% ipython --no-banner

In [1]: import numpy as np

In [2]: import numpy.linalg as la

In [3]: np.set_printoptions(suppress=True, linewidth=120)

In [4]: J = np.load("mat.npy")

In [5]: print(J)
[[ 1  3  2 -1  0 -1  1 -2  1 -3 -1]
 [ 0 -1  2 -1 -3  1 -3 -1  3 -1  1]
 [ 0  0  0 -1 -2  1  3  2  2 -1  3]
 [ 0  0  0 -3  3  1  2 -1 -2  0  2]
 [ 0  0  0  0 -3 -2 -2  0  0 -2  3]
 [ 0  0  0  0  0 -3 -3 -3  2 -3 -3]
 [ 0  0  0  0  0  0  3 -3 -3 -3 -3]
 [ 0  0  0  0  0  0  0 -2 -3 -1 -3]
 [ 0  0  0  0  0  0  0  0  1 -1 -1]
 [ 0  0  0  0  0  0  0  0  0 -3  0]
 [ 0  0  0  0  0  0  0  0  0  0  0]]

In [6]: r = la.matrix_rank(J)

In [7]: print(r)
10

In [8]: null = la.svd(J)[2][r:].T

In [9]: print(np.round(null @ null.T, 1) + 0)
[[ 0.9 -0.2 -0.1  0.   0.   0.   0.   0.   0.   0.   0. ]
 [-0.2  0.1  0.   0.   0.   0.   0.   0.   0.   0.   0. ]
 [-0.1  0.   0.   0.   0.   0.   0.   0.   0.   0.   0. ]
 [ 0.   0.   0.   0.   0.   0.   0.   0.   0.   0.   0. ]
 [ 0.   0.   0.   0.   0.   0.   0.   0.   0.   0.   0. ]
 [ 0.   0.   0.   0.   0.   0.   0.   0.   0.   0.   0. ]
 [ 0.   0.   0.   0.   0.   0.   0.   0.   0.   0.   0. ]
 [ 0.   0.   0.   0.   0.   0.   0.   0.   0.   0.   0. ]
 [ 0.   0.   0.   0.   0.   0.   0.   0.   0.   0.   0. ]
 [ 0.   0.   0.   0.   0.   0.   0.   0.   0.   0.   0. ]
 [ 0.   0.   0.   0.   0.   0.   0.   0.   0.   0.   0. ]]

In [10]: print([int(la.matrix_rank(J[:, :j + 1])) for j in range(11)])
[1, 2, 2, 3, 4, 5, 6, 7, 8, 9, 10]

In [11]: print(np.round(J @ null, 1) + 0)
[[0.]
 [0.]
 [0.]
 [0.]
 [0.]
 [0.]
 [0.]
 [0.]
 [0.]
 [0.]
 [0.]]

In [12]: print([int(la.matrix_rank(J[:i])) for i in range(1, len(J) + 1)])
[1, 2, 3, 4, 5, 6, 7, 8, 9, 10, 10]
